$ python -q
>>> import numpy as np
>>> from numpy import linalg as LA
>>> np.set_printoptions(precision=2, suppress=True, linewidth=100)
>>> rng = np.random.default_rng(1090)
>>> A = np.eye(5, dtype=int)[rng.permutation(5)]
>>> A
array([[0, 0, 0, 1, 0],
       [1, 0, 0, 0, 0],
       [0, 0, 1, 0, 0],
       [0, 1, 0, 0, 0],
       [0, 0, 0, 0, 1]])
>>> # a transition matrix
>>> A @ np.ones(5)
array([1., 1., 1., 1., 1.])
>>> A.sum(axis=1)
array([1, 1, 1, 1, 1])
>>> np.sort(np.abs(LA.eigvals(A)))[::-1]
array([1., 1., 1., 1., 1.])
>>> pr = np.eye(5)[2]
>>> for _ in range(7):
...     pr = pr @ A
...     print(pr.round(2))
... 
[0. 0. 1. 0. 0.]
[0. 0. 1. 0. 0.]
[0. 0. 1. 0. 0.]
[0. 0. 1. 0. 0.]
[0. 0. 1. 0. 0.]
[0. 0. 1. 0. 0.]
[0. 0. 1. 0. 0.]
>>> A @ A
array([[0, 1, 0, 0, 0],
       [0, 0, 0, 1, 0],
       [0, 0, 1, 0, 0],
       [1, 0, 0, 0, 0],
       [0, 0, 0, 0, 1]])
>>> np.allclose(A, A.T)
False
>>> np.trace(A)
np.int64(2)
>>> (A - A.T) / 2
array([[ 0. , -0.5,  0. ,  0.5,  0. ],
       [ 0.5,  0. ,  0. , -0.5,  0. ],
       [ 0. ,  0. ,  0. ,  0. ,  0. ],
       [-0.5,  0.5,  0. ,  0. ,  0. ],
       [ 0. ,  0. ,  0. ,  0. ,  0. ]])
>>> np.round(LA.det(A), 2)
np.float64(1.0)
>>> np.sort(np.abs(LA.eigvals(A)))
array([1., 1., 1., 1., 1.])
>>> np.allclose(A @ A.T, A.T @ A)
True
>>> LA.matrix_power(A, 3)
array([[1, 0, 0, 0, 0],
       [0, 1, 0, 0, 0],
       [0, 0, 1, 0, 0],
       [0, 0, 0, 1, 0],
       [0, 0, 0, 0, 1]])
>>> (A + A.T) / 2
array([[0. , 0.5, 0. , 0.5, 0. ],
       [0.5, 0. , 0. , 0.5, 0. ],
       [0. , 0. , 1. , 0. , 0. ],
       [0.5, 0.5, 0. , 0. , 0. ],
       [0. , 0. , 0. , 0. , 1. ]])
>>> data = np.loadtxt("x.csv", delimiter=",")
>>> data
array([[ 0.32,  0.5 , -0.89,  0.89,  0.5 ],
       [-0.12, -0.2 ,  0.48, -0.48, -0.2 ],
       [ 0.29,  0.46, -0.86,  0.86,  0.46],
       [-0.42, -0.64,  0.96, -0.96, -0.64],
       [-0.45, -0.66,  0.97, -0.97, -0.66],
       [ 0.26,  0.42, -0.82,  0.82,  0.42],
       [-0.18, -0.29,  0.65, -0.65, -0.29],
       [ 0.12,  0.2 , -0.48,  0.48,  0.2 ],
       [-0.32, -0.5 ,  0.89, -0.89, -0.5 ],
       [ 0.29,  0.46, -0.86,  0.86,  0.46],
       [-0.49, -0.72,  0.98, -0.98, -0.72],
       [-0.21, -0.34,  0.72, -0.72, -0.34],
       [-0.32, -0.5 ,  0.89, -0.89, -0.5 ],
       [-0.03, -0.05,  0.13, -0.13, -0.05],
       [-0.03, -0.05,  0.13, -0.13, -0.05],
       [ 0.32,  0.5 , -0.89,  0.89,  0.5 ],
       [-0.18, -0.29,  0.65, -0.65, -0.29],
       [-0.09, -0.15,  0.37, -0.37, -0.15],
       [ 0.26,  0.42, -0.82,  0.82,  0.42],
       [ 0.09,  0.15, -0.37,  0.37,  0.15],
       [-0.09, -0.15,  0.37, -0.37, -0.15],
       [ 0.03,  0.05, -0.13,  0.13,  0.05]])
>>> # columns 1 and 4 are equal
>>> T = np.stack([data, -1 * data, data[::-1]])
>>> LA.norm(T, axis=(1, 2))
array([5.55, 5.55, 5.55])
>>> np.einsum("bij,cij->bc", T, T)
array([[ 30.86, -30.86,  -5.09],
       [-30.86,  30.86,   5.09],
       [ -5.09,   5.09,  30.86]])
>>> T.shape
(3, 22, 5)
>>> C = data[[2, 15]].astype(float)
>>> for _ in range(5):
...     z = LA.norm(data[:, None] - C, axis=-1).argmin(axis=1)
...     C = np.array([data[z == j].mean(axis=0) for j in range(2)])
... 
>>> z
array([1, 0, 1, 0, 0, 1, 0, 1, 0, 1, 0, 0, 0, 0, 0, 1, 0, 0, 1, 1, 0, 1])
>>> np.abs(C[1] - C[0]).argmax()
np.int64(2)
>>> C[1] - C[0]
array([ 0.45,  0.7 , -1.31,  1.31,  0.7 ])
>>> x0 = np.array([2, 2, 1, 1, 0])
>>> h = np.maximum(data @ x0, 0)
>>> h
array([1.64, 0.  , 1.5 , 0.  , 0.  , 1.36, 0.  , 0.64, 0.  , 1.5 , 0.  , 0.  , 0.  , 0.  , 0.  ,
       1.64, 0.  , 0.  , 1.36, 0.48, 0.  , 0.16])
>>> np.flatnonzero(h > 1e-9)
array([ 0,  2,  5,  7,  9, 15, 18, 19, 21])
>>> np.maximum(data @ x0, 0) - np.maximum(-data @ x0, 0)
array([ 1.64, -0.64,  1.5 , -2.12, -2.22,  1.36, -0.94,  0.64, -1.64,  1.5 , -2.42, -1.1 , -1.64,
       -0.16, -0.16,  1.64, -0.94, -0.48,  1.36,  0.48, -0.48,  0.16])
>>> np.maximum(data @ (3 * x0), 0)
array([4.92, 0.  , 4.5 , 0.  , 0.  , 4.08, 0.  , 1.92, 0.  , 4.5 , 0.  , 0.  , 0.  , 0.  , 0.  ,
       4.92, 0.  , 0.  , 4.08, 1.44, 0.  , 0.48])
>>> r = LA.matrix_rank(data)
>>> r
np.int64(3)
>>> null = LA.svd(data)[2][r:].T
>>> np.allclose(data @ null, 0)
True
>>> null.shape
(5, 2)
>>> cov = np.cov(data, rowvar=False)
>>> np.argwhere(np.triu(np.abs(np.corrcoef(data.T)) > 0.8, 1))
array([[0, 1],
       [0, 2],
       [0, 3],
       [0, 4],
       [1, 2],
       [1, 3],
       [1, 4],
       [2, 3],
       [2, 4],
       [3, 4]])
>>> np.median(data, axis=0)
array([-0.06, -0.1 ,  0.25, -0.25, -0.1 ])
>>> data.std(axis=0)
array([0.26, 0.4 , 0.7 , 0.7 , 0.4 ])
>>> cov
array([[ 0.07,  0.11, -0.19,  0.19,  0.11],
       [ 0.11,  0.17, -0.29,  0.29,  0.17],
       [-0.19, -0.29,  0.52, -0.52, -0.29],
       [ 0.19,  0.29, -0.52,  0.52,  0.29],
       [ 0.11,  0.17, -0.29,  0.29,  0.17]])
>>> cov.shape
(5, 5)
>>> round(float(np.corrcoef(data[:, 0], data[:, 3])[0, 1]), 2)
0.98
>>> X = np.load("mat.npy")
>>> X
array([[-1.94,  1.12,  1.75, -2.24, -1.23, -6.24,  0.15, -0.48],
       [ 0.17,  6.48,  4.99,  0.16, -0.66, -1.03, -0.95, -0.73],
       [ 1.66, -3.9 , -0.01,  0.15, -2.35,  1.19,  0.22, -0.81],
       [ 0.23, -0.93, -0.28,  0.09, -0.27,  4.02,  0.05,  1.01],
       [ 0.9 ,  0.35, -0.81,  0.36,  1.08,  5.67,  1.85,  0.9 ],
       [-3.25, -1.68, -0.83, -2.28, -4.36, -4.98,  2.18,  3.4 ],
       [ 0.19,  2.04, -0.56, -2.72,  0.37, -0.5 ,  0.52, -1.1 ],
       [ 0.57,  1.26, -2.01, -3.16, -1.46, -3.21, -2.89, -0.61],
       [ 1.94,  0.34,  4.09, -0.95,  1.18, -3.61,  0.75,  1.14],
       [ 3.71,  5.18, -2.52,  0.62, -5.48, -0.62,  1.49, -1.77],
       [-0.82, -4.26,  0.32,  0.25,  1.63,  1.7 ,  0.2 , -1.35],
       [ 2.02,  0.56,  1.04,  0.74,  1.31,  1.33, -2.61,  1.91],
       [-1.81,  5.05,  1.38,  0.1 , -1.24,  0.92,  0.08,  0.49],
       [-0.87,  1.33, -0.07,  0.25,  0.85,  1.35,  0.25, -0.92],
       [-0.77, -2.58, -1.43,  2.93, -3.06,  0.58,  0.46, -1.53],
       [-1.4 ,  0.53, -0.41,  1.9 ,  1.37, -1.31,  2.03,  2.9 ],
       [-0.39,  1.49,  3.41,  1.6 , -3.46, -0.38, -0.19, -1.46],
       [ 0.28,  3.12,  2.69,  2.96, -1.86, -2.43,  0.68,  0.73],
       [ 0.45, -3.64,  2.83, -2.92,  1.65, -4.38, -1.45, -1.  ],
       [ 0.89, -2.59,  0.77,  1.12, -0.76,  0.44,  0.64, -2.15],
       [-0.97, -3.55,  5.85,  3.03, -0.86,  3.15, -2.78, -1.35],
       [ 0.11, -0.02,  0.18,  1.28,  0.1 ,  2.43, -2.76,  2.61],
       [-2.13,  1.87, -1.01, -1.3 , -0.84,  2.95,  1.57, -1.44],
       [-1.08,  0.29, -3.46,  0.16, -0.3 ,  4.71, -0.35, -2.27]])
>>> Xc = (X - X.mean(axis=0)) / X.std(axis=0)
>>> np.argwhere(np.abs(Xc) > 2)
array([[ 0,  5],
       [ 1,  1],
       [ 5,  0],
       [ 5,  7],
       [ 9,  0],
       [ 9,  4],
       [20,  2]])
>>> Xc.std(axis=0)
array([1., 1., 1., 1., 1., 1., 1., 1.])
>>> c = LA.lstsq(np.delete(Xc, 1, axis=1), Xc[:, 1])[0]
>>> c
array([ 0.15,  0.16, -0.17, -0.28,  0.09,  0.13,  0.12])
>>> round(1 - np.var(Xc[:, 1] - np.delete(Xc, 1, axis=1) @ c), 2)
np.float64(0.1)
>>> np.abs(c).argmax()
np.int64(3)
>>> x0 = np.array([1, -1, -1, 0, 1, -1, -2, 2])
>>> rhs = X @ x0
>>> np.round(LA.solve(X.T @ X, X.T @ rhs), 2) + 0
array([ 1., -1., -1.,  0.,  1., -1., -2.,  2.])
>>> rhs = rhs + 0.3 * rng.normal(size=24)
>>> rhs
array([ -1.25, -10.26,  -0.72,  -0.78,  -5.22,   2.35,  -3.48,   7.55,   3.35,  -9.7 ,  -0.01,
         9.89,  -9.62,  -4.81,  -4.62,   2.72, -11.39,  -5.28,   8.46,  -4.15,  -4.67,   8.51,
       -12.87,  -6.94])
>>> c, *_ = LA.lstsq(X, rhs)
>>> [round(float(LA.norm(LA.solve(X.T @ X + lam * np.eye(8), X.T @ rhs))), 2) for lam in (0, 1, 10, 100)]
[3.65, 3.59, 3.14, 1.59]
>>> round(float(LA.norm(rhs - X @ c)), 2)
1.09
>>> c.round()
array([ 1., -1., -1., -0.,  1., -1., -2.,  2.])
